% python3 -q
>>> import numpy as np
>>> np.set_printoptions(suppress=True, linewidth=140)
>>> r0 = np.array([0, 4, -3, -4, -5, 5, -3, 3, 5])
>>> rng = np.random.default_rng(340)
>>> X = np.outer(rng.normal(size=30), r0) + 0.1 * rng.normal(size=(30, 9))
>>> print(X.round(2) + 0)
[[-0.07  3.72 -2.77 -3.72 -4.67  4.53 -2.77  2.74  4.62]
 [ 0.    6.61 -4.99 -6.76 -8.33  8.14 -4.96  4.89  8.45]
 [-0.13 -1.52  1.01  1.35  1.53 -1.5   1.   -0.84 -1.43]
 [-0.1   1.88 -1.24 -1.91 -2.5   2.14 -1.38  1.35  2.49]
 [-0.05 -3.73  2.78  3.75  5.07 -4.85  2.85 -2.8  -4.95]
 [-0.2  -3.84  2.88  4.    4.85 -4.71  2.82 -2.77 -4.76]
 [ 0.15 -5.78  4.37  5.73  7.34 -7.25  4.13 -4.37 -7.29]
 [-0.04  2.2  -1.88 -2.28 -2.78  2.68 -1.59  1.76  2.64]
 [-0.08  5.32 -4.02 -5.19 -6.62  6.69 -3.89  3.95  6.63]
 [ 0.07 -6.29  4.77  6.34  7.87 -7.98  4.6  -4.79 -7.7 ]
 [-0.07  4.38 -3.05 -4.27 -5.17  5.23 -3.17  3.16  5.31]
 [ 0.07 -2.9   2.18  2.65  3.59 -3.47  2.   -2.17 -3.43]
 [-0.11  3.87 -3.04 -3.68 -4.77  4.47 -2.8   2.87  4.62]
 [-0.07 -1.69  1.24  1.78  2.   -2.07  1.33 -1.31 -2.08]
 [ 0.05 -2.46  1.83  2.57  2.92 -3.28  1.92 -1.73 -3.09]
 [ 0.06  6.05 -4.28 -5.83 -7.4   7.56 -4.34  4.48  7.55]
 [-0.16 -6.73  5.18  6.89  8.43 -8.3   5.31 -4.92 -8.61]
 [ 0.06 -3.61  2.57  3.73  4.59 -4.62  2.69 -2.57 -4.56]
 [ 0.1  -2.9   2.1   2.91  3.78 -3.77  2.17 -2.1  -3.55]
 [ 0.   -1.32  0.92  1.21  1.49 -1.42  0.91 -0.89 -1.75]
 [ 0.03  3.42 -2.67 -3.48 -4.46  4.51 -2.72  2.62  4.29]
 [ 0.05  1.56 -1.4  -1.76 -2.2   2.12 -1.38  1.45  2.24]
 [-0.1  -5.52  4.06  5.86  6.99 -7.09  4.33 -4.29 -6.95]
 [ 0.16  0.07 -0.07 -0.18 -0.29  0.14 -0.15  0.21  0.26]
 [-0.04  3.11 -2.51 -3.1  -3.82  3.7  -2.08  2.36  3.92]
 [ 0.09 -4.77  3.58  4.71  6.06 -6.16  3.42 -3.67 -5.85]
 [ 0.19 -1.87  1.43  2.38  2.68 -2.62  1.57 -1.51 -2.55]
 [ 0.07 -1.07  0.78  0.95  1.45 -1.31  0.85 -0.85 -1.3 ]
 [-0.06  5.37 -3.95 -5.3  -6.72  6.79 -3.84  3.9   6.74]
 [ 0.17 -0.78  0.41  0.64  0.77 -0.81  0.34 -0.54 -0.81]]
>>> Uu, s, vt = np.linalg.svd(X)
>>> print(s.round(2))
[62.47  0.8   0.75  0.63  0.57  0.51  0.42  0.36  0.35]
>>> Y = Uu[:, :1] @ np.diag(s[:1]) @ vt[:1]
>>> print(round(float(np.linalg.norm(X - Y) / np.linalg.norm(X)), 2))
0.03
>>> print(np.linalg.matrix_rank(Y))
1
>>> print(round(float(np.abs(X - Y).max()), 2))
0.29
>>> lab = X[:, 2] > np.median(X[:, 2])
>>> r0 = X[lab].mean(axis=0) - X[~lab].mean(axis=0)
>>> print(np.argsort(-np.abs(r0).round(6), kind="stable"))
[4 8 5 3 1 2 7 6 0]
>>> print(round(float((((X - X.mean(axis=0)) @ r0 > 0) == lab).mean()), 2))
0.93
>>> W2 = X[[2, 25]].astype(float)
>>> for _ in range(7):
...     lab = np.linalg.norm(X[:, None] - W2, axis=-1).argmin(axis=1)
...     W2 = np.array([X[lab == j].mean(axis=0) for j in range(2)])
... 
>>> print(lab)
[0 0 1 0 1 1 1 0 0 1 0 1 0 1 1 0 1 1 1 1 0 0 1 0 0 1 1 1 0 1]
>>> print(np.round(W2[1] - W2[0], 2))
[ 0.04 -7.    5.23  7.03  8.8  -8.7   5.18 -5.23 -8.75]
>>> r0, r1 = X[19], X[10]
>>> print(round(r0 @ r0, 2))
12.93
>>> p = (r0 @ r1) / (r0 @ r0) * r0
>>> print(np.linalg.matrix_rank(np.outer(r0, r1)))
1
>>> print(round(np.linalg.norm(r0 + r1) ** 2 + np.linalg.norm(r0 - r1) ** 2, 2))
323.88
>>> print(np.round(r1 - p, 2))
[-0.06 -0.08  0.05 -0.17 -0.14  0.43 -0.08  0.14 -0.62]
>>> F = np.loadtxt("test15.csv", delimiter=",")
>>> print(F)
[[-1.  1.  1.  1.  1.  1.  1.  1.  1.]
 [ 1. -1.  1.  1.  1.  1.  1.  1.  1.]
 [ 1.  1. -1.  1.  1.  1.  1.  1.  1.]
 [ 1.  1.  1. -1.  1.  1.  1.  1.  1.]
 [ 1.  1.  1.  1. -1.  1.  1.  1.  1.]
 [ 1.  1.  1.  1.  1. -1.  1.  1.  1.]
 [ 1.  1.  1.  1.  1.  1. -1.  1.  1.]
 [ 1.  1.  1.  1.  1.  1.  1. -1.  1.]
 [ 1.  1.  1.  1.  1.  1.  1.  1. -1.]]
>>> print(np.round(np.linalg.norm(F, axis=0), 2))
[3. 3. 3. 3. 3. 3. 3. 3. 3.]
>>> print(round(np.linalg.norm(F[3] - F[5]), 2))
2.83
>>> print(round(np.linalg.norm(F, 2), 2))
7.0
>>> print(np.round(np.linalg.norm(F, axis=1), 2))
[3. 3. 3. 3. 3. 3. 3. 3. 3.]
>>> print(F[3] @ F[5])
5.0
>>> w, vecs = np.linalg.eigh(F)
>>> x = np.array([3, 8, 0, 0, 7, 4, 5, 9, 0])
>>> print(np.round(np.linalg.eigvalsh(F[1:, 1:]), 2))
[-2. -2. -2. -2. -2. -2. -2.  6.]
>>> print(round(x @ F @ x / (x @ x), 2), round(float(w[0]), 2), w[-1])
3.31 -2.0 7.0
>>> print(x @ F @ x)
808.0
>>> feats = np.loadtxt("arr.csv", delimiter=",")
>>> print(feats.round(2) + 0)
[[-3.04 -0.8  -0.22  2.34  0.99 -0.7   2.34 -1.63]
 [ 2.09 -2.24  2.52 -0.94 -0.48  0.11  1.87 -2.15]
 [-0.95 -1.85  0.   -1.55  1.64  2.22  1.62  2.83]
 [-1.71  0.16 -1.98 -3.1  -2.24  0.51  0.7  -1.66]
 [-0.38  0.65  1.14 -0.56 -1.82 -3.16  1.9   2.43]
 [ 0.19 -1.88 -1.36 -1.64  2.46 -3.06 -1.14 -0.44]
 [-2.47  0.98  3.39 -1.51  0.89  0.01 -1.77 -0.52]
 [ 1.14  3.32 -0.24 -1.15  2.43  0.    2.2  -0.76]]
>>> print(np.round(feats @ feats.T, 2) + 0)
[[25.  0.  0.  0.  0.  0.  0.  0.]
 [ 0. 25.  0.  0.  0.  0.  0.  0.]
 [ 0.  0. 25.  0.  0.  0.  0.  0.]
 [ 0.  0.  0. 25.  0.  0.  0.  0.]
 [ 0.  0.  0.  0. 25.  0.  0.  0.]
 [ 0.  0.  0.  0.  0. 25.  0.  0.]
 [ 0.  0.  0.  0.  0.  0. 25.  0.]
 [ 0.  0.  0.  0.  0.  0.  0. 25.]]
>>> print(np.round(feats.T @ feats, 2) + 0)
[[25.  0.  0.  0.  0.  0.  0.  0.]
 [ 0. 25.  0.  0.  0.  0.  0.  0.]
 [ 0.  0. 25.  0.  0.  0.  0.  0.]
 [ 0.  0.  0. 25.  0.  0.  0.  0.]
 [ 0.  0.  0.  0. 25.  0.  0.  0.]
 [ 0.  0.  0.  0.  0. 25.  0.  0.]
 [ 0.  0.  0.  0.  0.  0. 25.  0.]
 [ 0.  0.  0.  0.  0.  0.  0. 25.]]
>>> print(np.round(np.linalg.pinv(feats), 2) + 0)
[[-0.12  0.08 -0.04 -0.07 -0.02  0.01 -0.1   0.05]
 [-0.03 -0.09 -0.07  0.01  0.03 -0.08  0.04  0.13]
 [-0.01  0.1   0.   -0.08  0.05 -0.05  0.14 -0.01]
 [ 0.09 -0.04 -0.06 -0.12 -0.02 -0.07 -0.06 -0.05]
 [ 0.04 -0.02  0.07 -0.09 -0.07  0.1   0.04  0.1 ]
 [-0.03  0.    0.09  0.02 -0.13 -0.12  0.    0.  ]
 [ 0.09  0.07  0.06  0.03  0.08 -0.05 -0.07  0.09]
 [-0.07 -0.09  0.11 -0.07  0.1  -0.02 -0.02 -0.03]]
>>> print(round(feats[:, 6] @ feats[:, 4], 2))
0.0
>>> print(np.round(np.linalg.norm(feats, axis=0), 2))
[5. 5. 5. 5. 5. 5. 5. 5.]
>>> feats.inv()
Traceback (most recent call last):
  File "<python-input-45>", line 1, in <module>
    feats.inv()
    ^^^^^^^^^
AttributeError: 'numpy.ndarray' object has no attribute 'inv'
>>> print(np.round((feats + feats.T) / 2, 2) + 0)
[[-3.04  0.64 -0.59  0.32  0.3  -0.26 -0.07 -0.24]
 [ 0.64 -2.24  0.34 -0.39  0.08 -0.88  1.42  0.58]
 [-0.59  0.34  0.   -1.76  1.39  0.43  2.5   1.3 ]
 [ 0.32 -0.39 -1.76 -3.1  -1.4  -0.57 -0.41 -1.41]
 [ 0.3   0.08  1.39 -1.4  -1.82 -0.35  1.4   2.43]
 [-0.26 -0.88  0.43 -0.57 -0.35 -3.06 -0.57 -0.22]
 [-0.07  1.42  2.5  -0.41  1.4  -0.57 -1.77  0.84]
 [-0.24  0.58  1.3  -1.41  2.43 -0.22  0.84 -0.76]]
>>> assert feats == feats.T
Traceback (most recent call last):
  File "<python-input-47>", line 1, in <module>
    assert feats == feats.T
           ^^^^^^^^^^^^^^^^
ValueError: The truth value of an array with more than one element is ambiguous. Use a.any() or a.all()
>>> print(np.round(np.trace(feats), 2))
-15.79
>>> W = np.array([[0, 3, 0, -3],
...     [0, -2, 3, -3],
...     [2, 1, 2, -3],
...     [0, -3, -2, -3],
...     [-3, 3, -2, -3],
...     [-1, 2, 3, 3],
...     [-2, -2, 2, 3],
...     [3, 1, -1, -3]])
>>> coef = np.array([5, -9, 0, 3])
>>> H = np.maximum(feats @ W + coef, 0)
>>> print(np.linalg.matrix_rank(H))
4
>>> W2 = np.array([[3, 0, 2], [1, 3, 0], [0, 2, 1], [2, 3, 0]])
>>> print(W @ W2)
[[ -3   0   0]
 [ -8  -9   3]
 [  1  -2   6]
 [ -9 -22  -2]
 [-12  -4  -8]
 [  5  21   1]
 [ -2   7  -2]
 [  4  -8   5]]
>>> ang = np.radians(120)
>>> r_ = np.eye(8)
>>> r_[7, 7] = r_[4, 4] = np.cos(ang)
>>> r_[7, 4], r_[4, 7] = -np.sin(ang), np.sin(ang)
>>> print(r_.round(2))
[[ 1.    0.    0.    0.    0.    0.    0.    0.  ]
 [ 0.    1.    0.    0.    0.    0.    0.    0.  ]
 [ 0.    0.    1.    0.    0.    0.    0.    0.  ]
 [ 0.    0.    0.    1.    0.    0.    0.    0.  ]
 [ 0.    0.    0.    0.   -0.5   0.    0.    0.87]
 [ 0.    0.    0.    0.    0.    1.    0.    0.  ]
 [ 0.    0.    0.    0.    0.    0.    1.    0.  ]
 [ 0.    0.    0.    0.   -0.87  0.    0.   -0.5 ]]
>>> Y = feats @ r_.T
>>> print(Y.round(2) + 0)
[[-3.04 -0.8  -0.22  2.34 -1.9  -0.7   2.34 -0.04]
 [ 2.09 -2.24  2.52 -0.94 -1.62  0.11  1.87  1.49]
 [-0.95 -1.85  0.   -1.55  1.63  2.22  1.62 -2.84]
 [-1.71  0.16 -1.98 -3.1  -0.32  0.51  0.7   2.77]
 [-0.38  0.65  1.14 -0.56  3.02 -3.16  1.9   0.36]
 [ 0.19 -1.88 -1.36 -1.64 -1.61 -3.06 -1.14 -1.92]
 [-2.47  0.98  3.39 -1.51 -0.89  0.01 -1.77 -0.51]
 [ 1.14  3.32 -0.24 -1.15 -1.87  0.    2.2  -1.72]]
>>> print(np.allclose(feats @ feats.T, Y @ Y.T))
True
>>> print(np.round(np.linalg.det(r_), 2), np.trace(r_))
1.0 5.0
>>> print(np.round(np.linalg.svd(feats, compute_uv=False), 2), np.round(np.linalg.svd(Y, compute_uv=False), 2))
[5. 5. 5. 5. 5. 5. 5. 5.] [5. 5. 5. 5. 5. 5. 5. 5.]
>>> A = np.loadtxt("block1.csv", delimiter=",")
>>> print(A)
[[-2.  0.  0.  0.  0.  0.  0.  0.  0.  0.]
 [ 0. -3.  0.  0.  0.  0.  0.  0.  0.  0.]
 [ 0.  0.  1.  0.  0.  0.  0.  0.  0.  0.]
 [ 0.  0.  0.  2.  0.  0.  0.  0.  0.  0.]
 [ 0.  0.  0.  0.  2.  0.  0.  0.  0.  0.]
 [ 0.  0.  0.  0.  0.  3.  0.  0.  0.  0.]
 [ 0.  0.  0.  0.  0.  0. -3.  0.  0.  0.]
 [ 0.  0.  0.  0.  0.  0.  0.  1.  0.  0.]
 [ 0.  0.  0.  0.  0.  0.  0.  0. -3.  0.]
 [ 0.  0.  0.  0.  0.  0.  0.  0.  0.  3.]]
>>> lab = rng.permutation(10)
>>> Y = A[:, lab] * rng.choice([-1, 1], 10)
>>> print(Y)
[[ 0.  0.  0. -0.  0. -0. -0.  2. -0.  0.]
 [ 0.  0.  0. -0.  0.  3. -0. -0. -0.  0.]
 [ 0.  0.  0. -0.  0. -0. -0. -0. -1.  0.]
 [ 0.  0.  0. -0.  2. -0. -0. -0. -0.  0.]
 [ 0.  0.  2. -0.  0. -0. -0. -0. -0.  0.]
 [ 0.  0.  0. -0.  0. -0. -3. -0. -0.  0.]
 [ 0.  0.  0.  3.  0. -0. -0. -0. -0.  0.]
 [ 0.  0.  0. -0.  0. -0. -0. -0. -0.  1.]
 [-3.  0.  0. -0.  0. -0. -0. -0. -0.  0.]
 [ 0.  3.  0. -0.  0. -0. -0. -0. -0.  0.]]
>>> Uu, _, vt = np.linalg.svd(A.T @ Y)
>>> print(lab)
[8 9 4 6 3 1 5 0 2 7]
>>> print(Uu @ vt)
[[ 0.  0.  0.  0.  0.  0.  0. -1.  0.  0.]
 [ 0.  0.  0.  0.  0. -1.  0.  0.  0.  0.]
 [ 0.  0.  0.  0.  0.  0.  0.  0. -1.  0.]
 [ 0.  0.  0.  0.  1.  0.  0.  0.  0.  0.]
 [ 0.  0.  1.  0.  0.  0.  0.  0.  0.  0.]
 [ 0.  0.  0.  0.  0.  0. -1.  0.  0.  0.]
 [ 0.  0.  0. -1.  0.  0.  0.  0.  0.  0.]
 [ 0.  0.  0.  0.  0.  0.  0.  0.  0.  1.]
 [ 1.  0.  0.  0.  0.  0.  0.  0.  0.  0.]
 [ 0.  1.  0.  0.  0.  0.  0.  0.  0.  0.]]
>>> print(A @ A.T)
[[4. 0. 0. 0. 0. 0. 0. 0. 0. 0.]
 [0. 9. 0. 0. 0. 0. 0. 0. 0. 0.]
 [0. 0. 1. 0. 0. 0. 0. 0. 0. 0.]
 [0. 0. 0. 4. 0. 0. 0. 0. 0. 0.]
 [0. 0. 0. 0. 4. 0. 0. 0. 0. 0.]
 [0. 0. 0. 0. 0. 9. 0. 0. 0. 0.]
 [0. 0. 0. 0. 0. 0. 9. 0. 0. 0.]
 [0. 0. 0. 0. 0. 0. 0. 1. 0. 0.]
 [0. 0. 0. 0. 0. 0. 0. 0. 9. 0.]
 [0. 0. 0. 0. 0. 0. 0. 0. 0. 9.]]
>>> M = np.loadtxt("m.csv", delimiter=",")
>>> print(M)
[[-39.15 -58.82  59.59 -61.25  80.35  19.2   81.6  -39.13   1.52  59.1  -79.36  39.    99.59]
 [-38.92 -60.98  60.73 -59.76  80.76  18.42  80.15 -39.88  -0.4   60.05 -78.89  37.85  99.91]
 [-41.96 -60.88  59.18 -60.56  81.25  19.71  80.55 -38.96  -0.41  58.95 -80.1   39.58 101.4 ]
 [-39.12 -59.26  59.25 -58.08  80.15  18.63  78.17 -40.7    1.22  60.62 -79.33  39.79 101.43]
 [-38.53 -59.65  61.36 -61.21  80.86  19.87  79.9  -38.64   0.96  60.09 -79.34  40.33  98.95]
 [-41.93 -60.04  60.37 -61.6   79.31  20.59  80.16 -37.85  -0.06  59.62 -82.22  41.65 102.55]
 [-39.03 -59.6   59.73 -60.77  79.27  19.77  80.97 -38.99  -1.43  58.73 -79.74  39.48  99.83]
 [-40.29 -60.65  61.39 -59.62  80.56  18.56  80.78 -40.12   0.86  60.55 -78.78  40.1  100.46]
 [-40.87 -59.82  58.39 -59.53  78.84  20.21  79.08 -40.58   0.19  59.56 -79.74  40.17 101.43]
 [-41.05 -59.99  60.83 -60.33  79.23  21.32  79.72 -40.87  -0.38  59.57 -80.76  39.75  98.68]
 [-39.82 -59.6   59.53 -59.55  79.24  19.98  81.5  -38.6   -1.7   57.99 -80.17  41.69  99.38]
 [-39.96 -60.01  60.11 -61.17  79.46  19.09  80.46 -42.12   0.93  60.   -80.5   39.75  99.96]
 [-40.89 -59.46  60.93 -60.03  80.39  17.97  81.11 -39.71   1.66  59.43 -81.09  40.8  100.22]
 [-38.88 -59.95  57.53 -59.06  81.45  20.15  81.24 -38.85   0.18  59.6  -80.89  38.71  98.78]
 [-40.39 -58.75  59.34 -60.68  80.21  20.77  79.01 -38.23   1.08  59.06 -79.17  39.31  98.78]
 [-39.72 -60.92  61.22 -60.98  80.62  18.94  80.96 -38.08   0.89  60.19 -78.62  39.48 100.23]
 [-38.36 -61.69  61.05 -59.08  79.58  18.54  81.25 -40.28   0.36  63.07 -80.76  40.78  99.4 ]
 [-40.69 -59.62  59.5  -58.81  82.07  21.52  79.16 -42.97   1.23  59.58 -79.85  40.64 101.38]
 [-40.79 -60.85  60.38 -60.62  79.86  20.13  79.2  -41.87   0.03  59.15 -78.91  40.87  99.1 ]
 [-40.23 -58.51  61.47 -61.29  79.29  21.15  80.75 -40.54   1.29  61.73 -78.96  39.58  98.63]
 [-40.18 -59.63  59.54 -60.2   79.58  19.56  80.52 -41.5   -1.98  59.04 -79.58  40.15  99.6 ]
 [-40.64 -59.32  59.97 -60.68  79.91  22.08  81.41 -42.16  -0.65  58.1  -79.86  39.96  99.73]
 [-40.33 -60.    60.87 -59.93  79.18  18.93  80.73 -37.96   0.69  59.92 -80.34  40.66  99.89]
 [-40.29 -59.79  59.32 -60.9   80.32  20.12  81.75 -39.88  -0.54  60.89 -81.08  40.21  99.63]
 [-39.1  -62.55  60.21 -59.73  80.47  19.21  81.12 -39.69  -1.48  60.45 -78.29  41.12  99.3 ]
 [-40.15 -60.82  58.7  -60.84  79.73  19.    79.89 -40.97  -0.72  59.59 -80.38  41.2  101.72]
 [-39.53 -60.27  61.59 -59.69  79.77  20.44  77.71 -40.76  -0.47  60.49 -81.58  41.09 100.21]
 [-40.32 -60.07  59.59 -59.95  79.24  20.06  79.37 -38.61   0.11  58.99 -80.19  38.05  98.44]
 [-41.55 -60.71  61.73 -61.07  77.42  20.69  79.17 -39.36  -1.91  61.82 -80.86  40.7  100.13]
 [-40.03 -59.4   58.52 -59.2   81.99  19.43  80.52 -41.71  -0.17  59.7  -79.42  40.92  99.19]
 [-39.86 -60.95  59.78 -59.46  78.53  21.16  81.24 -40.44   0.44  58.81 -81.45  40.84 100.91]
 [-41.21 -59.38  61.38 -62.4   78.49  20.26  80.84 -40.17  -1.92  58.56 -80.73  39.8   98.2 ]
 [-40.09 -60.74  60.38 -61.99  80.04  19.67  77.6  -38.23  -1.27  58.15 -81.4   39.9   99.49]
 [-39.89 -60.3   60.28 -58.94  80.72  18.66  79.43 -38.49   0.79  61.42 -77.86  39.33  96.73]
 [-42.24 -59.27  60.99 -60.84  79.91  20.16  79.63 -40.19   0.19  60.59 -80.08  40.93 101.02]
 [-39.34 -60.43  60.14 -60.79  80.56  19.55  81.45 -39.85   1.35  60.49 -80.2   38.86 101.66]
 [-39.63 -61.14  61.48 -60.71  80.94  19.08  79.3  -40.11   1.44  61.58 -80.86  38.84 100.29]
 [-39.44 -59.78  60.47 -62.84  79.89  22.24  79.06 -39.73   0.79  60.05 -79.92  39.53  98.89]
 [-40.8  -59.97  61.98 -60.01  80.72  20.87  80.93 -39.34  -1.44  60.77 -79.52  40.02 100.72]]
>>> W2 = M[[0, 23]].astype(float)
>>> for _ in range(7):
...     lab = np.linalg.norm(M[:, None] - W2, axis=-1).argmin(axis=1)
...     W2 = np.array([M[lab == j].mean(axis=0) for j in range(2)])
... 
>>> print(lab)
[0 0 1 0 0 1 1 0 1 1 1 1 0 0 0 0 0 1 1 0 1 1 0 1 0 1 1 0 1 1 1 1 1 0 1 0 0 1 1]
>>> print(np.abs(W2[1] - W2[0]).argmax())
8
>>> print(np.bincount(lab))
[17 22]
